In [1]: import numpy as np

In [2]: np.set_printoptions(precision=3, suppress=True, linewidth=200)

In [3]: m1 = np.loadtxt("block4.csv", delimiter=",")

In [4]: m1
Out[4]: 
array([[  0.161, -19.459,  -4.618],
       [  3.614,  12.867,  14.879],
       [ -5.158, -16.326, -10.337],
       [  1.868,   4.368, -19.428],
       [  3.927, -18.705,  -5.891],
       [ -5.14 ,  -2.382, -19.181],
       [-12.549, -11.652,  10.333],
       [ 10.479, -10.82 , -13.157],
       [  2.189, -19.085,  -5.564],
       [-15.418,  12.062,   4.096],
       [ -2.867, -17.217,  -9.765],
       [  6.209,  16.425,   9.575],
       [  7.386,  14.621, -11.475],
       [ -0.025,   7.076, -18.706],
       [ 17.168,  -8.238,   6.116],
       [ 13.258,  -4.358, -14.325],
       [-18.299,  -0.542,  -8.054],
       [-13.232,  14.98 ,   0.718],
       [ 13.762, -11.38 ,  -9.006],
       [  0.476, -14.722, -13.529],
       [-14.009, -14.23 ,   1.118],
       [  5.966, -17.553,   7.503],
       [ 17.619,  -9.081,   2.663],
       [-12.934, -10.323,  11.231],
       [ -5.764, -16.636,   9.487],
       [ -9.427,  -0.646, -17.627],
       [ -6.728,  18.431,  -3.876],
       [  0.078, -15.778,  12.291],
       [-19.088,   1.13 ,  -5.863],
       [  7.708,  -0.245, -18.453],
       [ 10.958, -15.926,  -5.125],
       [-11.848,  12.574, -10.077],
       [-15.769, -10.817,  -5.859]])

In [5]: Ac = m1 - m1.mean(axis=0)

In [6]: Uu, sig, vt = np.linalg.svd(Ac, full_matrices=False)

In [7]: np.round(Ac.mean(axis=0), 3) + 0
Out[7]: array([0., 0., 0.])

In [8]: np.abs(vt[0]).argmax()
Out[8]: np.int64(1)

In [9]: round((sig ** 2).sum() ** 2 / (sig ** 4).sum(), 3)
Out[9]: np.float64(2.841)

In [10]: np.abs(vt[-1])
Out[10]: array([0.679, 0.365, 0.637])

In [11]: vt[0] * np.sign(vt[0, np.abs(vt[0]).argmax()])
Out[11]: array([-0.416,  0.906, -0.075])

In [12]: labels = m1[:, 0] > np.median(m1[:, 0])

In [13]: u = m1[labels].mean(axis=0) - m1[~labels].mean(axis=0)

In [14]: np.argsort(-np.abs(u).round(6), kind="stable")
Out[14]: array([0, 1, 2])

In [15]: labels.astype(int)
Out[15]: array([1, 1, 0, 1, 1, 0, 0, 1, 1, 0, 0, 1, 1, 0, 1, 1, 0, 0, 1, 1, 0, 1, 1, 0, 0, 0, 0, 0, 0, 1, 1, 0, 0])

In [16]: u
Out[16]: array([17.565, -3.372, -1.456])

In [17]: hat = m1 @ np.linalg.solve(m1.T @ m1, m1.T)

In [18]: np.allclose(hat @ hat, hat)
Out[18]: True

In [19]: np.trace(hat)
Out[19]: np.float64(3.0)

In [20]: blk = np.stack([m1, 4 * m1, m1[::-1]])

In [21]: blk.shape
Out[21]: (3, 33, 3)

In [22]: np.linalg.matrix_rank(blk)
Out[22]: array([3, 3, 3])

In [23]: np.einsum("bij,cij->bc", blk, blk)
Out[23]: 
array([[ 13199.957,  52799.827,   1727.665],
       [ 52799.827, 211199.308,   6910.661],
       [  1727.665,   6910.661,  13199.957]])

In [24]: def softmax(z):
    ...:     e = np.exp(z - z.max(axis=-1, keepdims=True))
    ...:     return e / e.sum(axis=-1, keepdims=True)
    ...: 

In [25]: np.round(softmax(m1[13] + 5), 3) + 0
Out[25]: array([0.001, 0.999, 0.   ])

In [26]: S = m1 @ m1.T / np.sqrt(3)

In [27]: softmax(S)[13] @ m1
Out[27]: array([  0.043,   6.979, -18.732])

In [28]: X = np.load("case18.npy")

In [29]: X
Out[29]: 
array([[ 0, -4,  0,  0],
       [ 2, -6,  0,  0],
       [ 0,  0,  0,  0],
       [ 0,  0,  0,  0]])

In [30]: np.trace(X)
Out[30]: np.int64(-6)

In [31]: np.round(np.abs(np.linalg.eigvals(X)).max(), 3)
Out[31]: np.float64(4.0)

In [32]: np.sort(np.abs(np.linalg.eigvals(X)))
Out[32]: array([0., 0., 2., 4.])

In [33]: np.linalg.matrix_power(X, 4)
Out[33]: 
array([[-224,  480,    0,    0],
       [-240,  496,    0,    0],
       [   0,    0,    0,    0],
       [   0,    0,    0,    0]])

In [34]: np.allclose(X, X.T)
Out[34]: False

In [35]: np.round(np.linalg.det(X), 3)
Out[35]: np.float64(0.0)

In [36]: arr = np.loadtxt("dump.csv", delimiter=",")

In [37]: arr
Out[37]: 
array([[-0.9,  0.7, -0.9, -0.3,  0.9, -0.2, -0.5, -0.7,  0.3,  0.5, -1.1, -1.2,  1.1, -2. ],
       [ 1.7, -0.1,  0.2,  0.7, -0.6,  0.5, -0.4, -0.3,  0.9,  0.1,  0.9,  0.7, -0.2, -0.8],
       [ 0.3,  1.8, -2.1,  1. ,  0.6, -1.3, -0.7, -0.6, -1.5,  1.8,  0.5,  0.4,  1.1, -0.6],
       [-0.9,  1.8, -0.5, -3.1,  0.1, -0.4,  0.6, -0.7,  1. , -1.4,  0.3, -1. , -2. ,  1.5],
       [-2.7, -0.9,  0. , -1.2,  0.6,  2.1,  1.8, -1.5, -1.5,  1.5,  0.3,  1.2,  0.3,  1.5],
       [-0.7,  0.4,  0.4, -1.4,  0.4, -0.6, -0.4, -0.3,  0.6,  0. ,  2. ,  1.6,  0.4, -2.2],
       [-0.4,  1.4, -0.8, -0.1,  1.2, -1.1, -1.8,  0. , -0.5,  0.2,  2.5,  0.6,  1.7,  0.7],
       [-0.9, -0.7,  0.3,  0.3,  0.7, -0.5, -1.6,  0.2, -0.4, -0.4,  1.2,  0.8, -1.6,  1.7],
       [-1.2, -0.8,  1.3,  1.2,  1.3, -0.3,  0.9,  0.4, -0.1,  1.7,  0.4, -1.4,  1.2, -1.1],
       [-0.8,  1.1, -0.5,  0.1, -0.4, -0.7,  2.1,  0.1,  0.5,  0.1, -1.3, -0.1,  0.4,  0.5],
       [ 0.7,  0.9,  0.1,  0.9, -0.3, -1.2, -2.3, -0.1,  0.5,  1.3,  0.2, -0.4,  1.4,  1.3],
       [ 1.8, -1.5, -0.9, -0.5,  0.1,  0.7,  1. ,  0.9, -0.3, -1.1, -0.9, -0.8,  0.1, -1.4],
       [ 0. ,  2.5, -0.3,  1. , -0.3, -0.2, -0.9,  0.3, -1.1, -0.3, -0.4,  0.1, -2.4,  1. ],
       [ 0.3, -1.2, -0.5, -0.2, -2.2,  0.3, -0.7,  0.7, -1.1,  0.8, -1.4, -0.5,  0.3,  1. ],
       [-0.2,  0.6,  1.5, -0.1,  0.6, -0.8, -0.1, -0.5,  0.1,  0.1,  0.4,  2.2,  0.9,  0.6],
       [ 0.5, -0.2,  2.1,  1.3,  0.9, -0.7, -0.3,  2.3,  1. , -1.5,  0.9,  1.1,  1. , -0.9],
       [-1.5,  0.4, -0.1, -0.2,  0.2,  1.3,  1.6, -0.8,  2.4, -0.4,  0.1,  0.5, -1.1, -0.6],
       [-0.1,  2.1,  0. ,  0.2,  0.7, -2. ,  1.3,  1.6,  1.5, -0.2,  1.7, -0.8,  0.1, -0.9],
       [ 1.6, -0.5,  0.2,  0.4,  0.2, -1.1, -0.7,  1.8,  0.2, -0.2,  1.7,  1.3, -1. , -0.5],
       [ 0.7,  2.2,  0.6,  0.1,  1.7, -0.3, -1.1,  1.6, -0.4,  0.4,  1.2,  0.3,  0.8,  0.3],
       [ 1.3, -0.1, -0.1,  0.4,  0.4, -0.9, -0.4,  0.2, -2.3,  0. ,  0.6,  0. , -0.7,  0.8],
       [-1.3,  1. ,  0.6,  0.1,  0.7, -0.6, -1.2,  0.3,  0.8, -0.7,  0.3, -0.3, -0.7,  0.4],
       [ 1.5, -0.4,  0.7,  0.5,  0.5,  0. , -1.5, -0.2, -1.1, -0.3, -0.8, -0.4, -1.9,  1.3],
       [-0.1, -0.6,  0.9, -0.4,  0. , -0.1,  0.1,  0.3, -0.3,  0.5,  0.2,  0.6,  2.2, -1.5],
       [ 0.4,  0.9, -0.2,  1.1,  1.5, -0.5,  0.2,  1.5, -0.5,  0. ,  1.1,  0.1,  0.4,  1.5],
       [ 0.8, -0.8,  0.6,  0.4,  0.5, -2. ,  0.4,  0.2,  1.8, -1. , -1.6,  0.5,  0.2,  0.8],
       [ 0.8,  0.6, -1.2,  0.1, -0.9, -2.1, -0.9,  2. , -0.2, -0.3, -1.3, -1.2,  0.7,  1.1]])

In [38]: vec = np.array([1, -2, -3, 2, 1, 3, 0, 0, -3, -2, 2, -2, 0, 0])

In [39]: rhs = arr @ vec

In [40]: beta, lr = np.zeros(14), 1 / np.linalg.norm(arr, 2) ** 2

In [41]: for i in range(5):
    ...:     beta -= lr * arr.T @ (arr @ beta - rhs)
    ...:     if i % 1 == 0: print(i, round(np.linalg.norm(arr @ beta - rhs), 3))
    ...: 
0 19.468
1 14.769
2 11.993
3 10.095
4 8.718

In [42]: round(float(np.linalg.cond(arr)), 3)
Out[42]: 5.715
